In [1]: import numpy as np

In [2]: np.set_printoptions(precision=2, suppress=True, linewidth=100)

In [3]: def rnd(a):
   ...:     return np.round(a, 2) + 0
   ...: 

In [4]: rng = np.random.default_rng(11458)

In [5]: ang = np.sort(rng.uniform(-2, 2, 19))

In [6]: J = np.c_[ang, ang ** 2, ang ** 3] @ np.array([[2, -2, 1, 2, 1, 0, 0, 3, -3],
   ...:     [-1, 2, 2, 2, 1, -1, -2, 3, 2],
   ...:     [3, 2, 0, 3, 3, -3, 3, 3, 0]])

In [7]: rnd(J)
Out[7]: 
array([[-25.96,  -2.07,   4.97, -15.74, -17.3 ,  15.46, -25.67, -14.18,  12.35],
       [-17.65,   0.23,   3.44, -10.11, -11.04,   9.45, -16.99,  -9.18,   9.79],
       [-16.67,   0.46,   3.25,  -9.46, -10.32,   8.77, -15.97,  -8.61,   9.45],
       [-15.98,   0.62,   3.12,  -9.01,  -9.81,   8.29, -15.25,  -8.22,   9.21],
       [-13.76,   1.09,   2.68,  -7.59,  -8.21,   6.78, -12.95,  -6.97,   8.41],
       [ -8.7 ,   1.86,   1.61,  -4.52,  -4.73,   3.55,  -7.73,  -4.3 ,   6.33],
       [ -0.13,   0.14,  -0.06,  -0.12,  -0.06,   0.  ,  -0.01,  -0.18,   0.2 ],
       [  0.53,  -0.36,   0.42,   0.75,   0.4 ,  -0.13,  -0.09,   1.09,  -0.67],
       [  0.66,  -0.37,   0.55,   0.99,   0.55,  -0.22,  -0.11,   1.43,  -0.77],
       [  0.88,  -0.34,   0.77,   1.4 ,   0.81,  -0.39,  -0.13,   2.  ,  -0.9 ],
       [  2.2 ,   0.47,   1.88,   3.89,   2.58,  -1.83,   0.14,   5.2 ,  -1.12],
       [  3.96,   1.96,   2.98,   6.93,   4.94,  -3.95,   0.98,   8.91,  -1.  ],
       [  8.88,   6.43,   5.24,  14.66,  11.34,  -9.95,   4.17,  17.97,  -0.31],
       [  9.1 ,   6.63,   5.33,  15.  ,  11.63, -10.23,   4.33,  18.36,  -0.28],
       [  9.82,   7.29,   5.61,  16.06,  12.54, -11.09,   4.85,  19.59,  -0.16],
       [ 11.87,   9.15,   6.35,  19.08,  15.12, -13.57,   6.37,  23.03,   0.15],
       [ 15.94,  12.83,   7.7 ,  24.9 ,  20.18, -18.46,   9.5 ,  29.61,   0.79],
       [ 16.37,  13.22,   7.83,  25.5 ,  20.72, -18.97,   9.84,  30.29,   0.85],
       [ 20.1 ,  16.54,   8.93,  30.68,  25.27, -23.39,  12.81,  36.08,   1.42]])

In [8]: rank = np.linalg.matrix_rank(J)

In [9]: rank
Out[9]: np.int64(3)

In [10]: N = np.linalg.svd(J)[2][rank:].T

In [11]: np.allclose(J @ N, 0)
Out[11]: True

In [12]: [int(np.linalg.matrix_rank(J[:i])) for i in range(1, len(J) + 1)]
Out[12]: [1, 2, 3, 3, 3, 3, 3, 3, 3, 3, 3, 3, 3, 3, 3, 3, 3, 3, 3]

In [13]: N.shape
Out[13]: (9, 6)

In [14]: [int(np.linalg.matrix_rank(J[:, :j + 1])) for j in range(9)]
Out[14]: [1, 2, 3, 3, 3, 3, 3, 3, 3]

In [15]: C2 = np.cov(J, rowvar=False)

In [16]: rnd(np.corrcoef(J[:, 0], J[:, 2])[0, 1])
Out[16]: np.float64(0.5)

In [17]: rnd(J.std(axis=0))
Out[17]: array([12.84,  5.37,  2.62, 13.33, 11.81, 10.57, 10.32, 14.9 ,  4.53])

In [18]: left, sigma, Vt = np.linalg.svd(J, full_matrices=False)

In [19]: rnd(np.abs(Vt[0]))
Out[19]: array([0.38, 0.18, 0.09, 0.45, 0.39, 0.35, 0.28, 0.51, 0.07])

In [20]: rnd(left.T @ J @ Vt.T)
Out[20]: 
array([[138.76,   0.  ,   0.  ,   0.  ,   0.  ,   0.  ,   0.  ,   0.  ,   0.  ],
       [  0.  ,  46.24,   0.  ,   0.  ,   0.  ,   0.  ,   0.  ,   0.  ,   0.  ],
       [  0.  ,   0.  ,   7.04,   0.  ,   0.  ,   0.  ,   0.  ,   0.  ,   0.  ],
       [  0.  ,   0.  ,   0.  ,   0.  ,   0.  ,   0.  ,   0.  ,   0.  ,   0.  ],
       [  0.  ,   0.  ,   0.  ,   0.  ,   0.  ,   0.  ,   0.  ,   0.  ,   0.  ],
       [  0.  ,   0.  ,   0.  ,   0.  ,   0.  ,   0.  ,   0.  ,   0.  ,   0.  ],
       [  0.  ,   0.  ,   0.  ,   0.  ,   0.  ,   0.  ,   0.  ,   0.  ,   0.  ],
       [  0.  ,   0.  ,   0.  ,   0.  ,   0.  ,   0.  ,   0.  ,   0.  ,   0.  ],
       [  0.  ,   0.  ,   0.  ,   0.  ,   0.  ,   0.  ,   0.  ,   0.  ,   0.  ]])

In [21]: rnd(sigma / sigma[0])
Out[21]: array([1.  , 0.33, 0.05, 0.  , 0.  , 0.  , 0.  , 0.  , 0.  ])

In [22]: np.abs(left[:, 0]).round(6).argmax()
Out[22]: np.int64(18)

In [23]: rnd(left.T @ left)
Out[23]: 
array([[1., 0., 0., 0., 0., 0., 0., 0., 0.],
       [0., 1., 0., 0., 0., 0., 0., 0., 0.],
       [0., 0., 1., 0., 0., 0., 0., 0., 0.],
       [0., 0., 0., 1., 0., 0., 0., 0., 0.],
       [0., 0., 0., 0., 1., 0., 0., 0., 0.],
       [0., 0., 0., 0., 0., 1., 0., 0., 0.],
       [0., 0., 0., 0., 0., 0., 1., 0., 0.],
       [0., 0., 0., 0., 0., 0., 0., 1., 0.],
       [0., 0., 0., 0., 0., 0., 0., 0., 1.]])

In [24]: (sigma > 1e-8).sum()
Out[24]: np.int64(3)

In [25]: np.allclose(left * sigma @ Vt, J)
Out[25]: True
